% ipython --no-banner

In [1]: import numpy as np

In [2]: np.set_printoptions(precision=2, suppress=True, linewidth=160)

In [3]: rd = lambda a: np.round(a, 2) + 0

In [4]: W0 = np.loadtxt("mat.csv", delimiter=",")

In [5]: print(rd(W0))
[[ 3.09  1.    3.04  3.06]
 [-6.33  1.   -0.73 -2.6 ]
 [-0.02  1.    1.79  1.19]
 [ 0.59  1.    2.04  1.55]
 [-1.45  1.    1.22  0.33]
 [ 6.73  1.    4.49  5.24]
 [ 2.2   1.    2.68  2.52]
 [ 8.59  1.    5.24  6.35]
 [-2.61  1.    0.75 -0.37]
 [14.08  1.    7.43  9.65]
 [-2.12  1.    0.95 -0.07]
 [ 3.43  1.    3.17  3.26]
 [-4.08  1.    0.17 -1.25]
 [ 2.95  1.    2.98  2.97]
 [ 3.78  1.    3.31  3.47]]

In [6]: rk = np.linalg.matrix_rank(W0)

In [7]: print(rk)
2

In [8]: null = np.linalg.svd(W0)[2][rk:].T

In [9]: print([int(np.linalg.matrix_rank(np.delete(W0, i, axis=0))) for i in range(15)])
[2, 2, 2, 2, 2, 2, 2, 2, 2, 2, 2, 2, 2, 2, 2]

In [10]: print([int(np.linalg.matrix_rank(W0[:i])) for i in range(1, len(W0) + 1)])
[1, 2, 2, 2, 2, 2, 2, 2, 2, 2, 2, 2, 2, 2, 2]

In [11]: Uu, sigma, Vh = np.linalg.svd(W0)

In [12]: vecs = Vh[:(sigma > 1e-8).sum()]

In [13]: rng = np.random.default_rng(91689)

In [14]: vec = W0[4] + -2 * W0[12] + rng.integers(2) * np.eye(4)[1]

In [15]: print(rd(vec))
[6.71 0.   0.89 2.83]

In [16]: print(np.allclose(vecs.T @ vecs @ vec, vec))
False

In [17]: print(rd(vecs.T @ vecs))
[[ 0.87 -0.22 -0.05  0.26]
 [-0.22  0.23  0.33  0.15]
 [-0.05  0.33  0.57  0.37]
 [ 0.26  0.15  0.37  0.33]]

In [18]: print(rd(np.diag(vecs.T @ vecs)))
[0.87 0.23 0.57 0.33]

In [19]: print(rd(np.linalg.norm(vec - vecs.T @ vecs @ vec)))
0.88
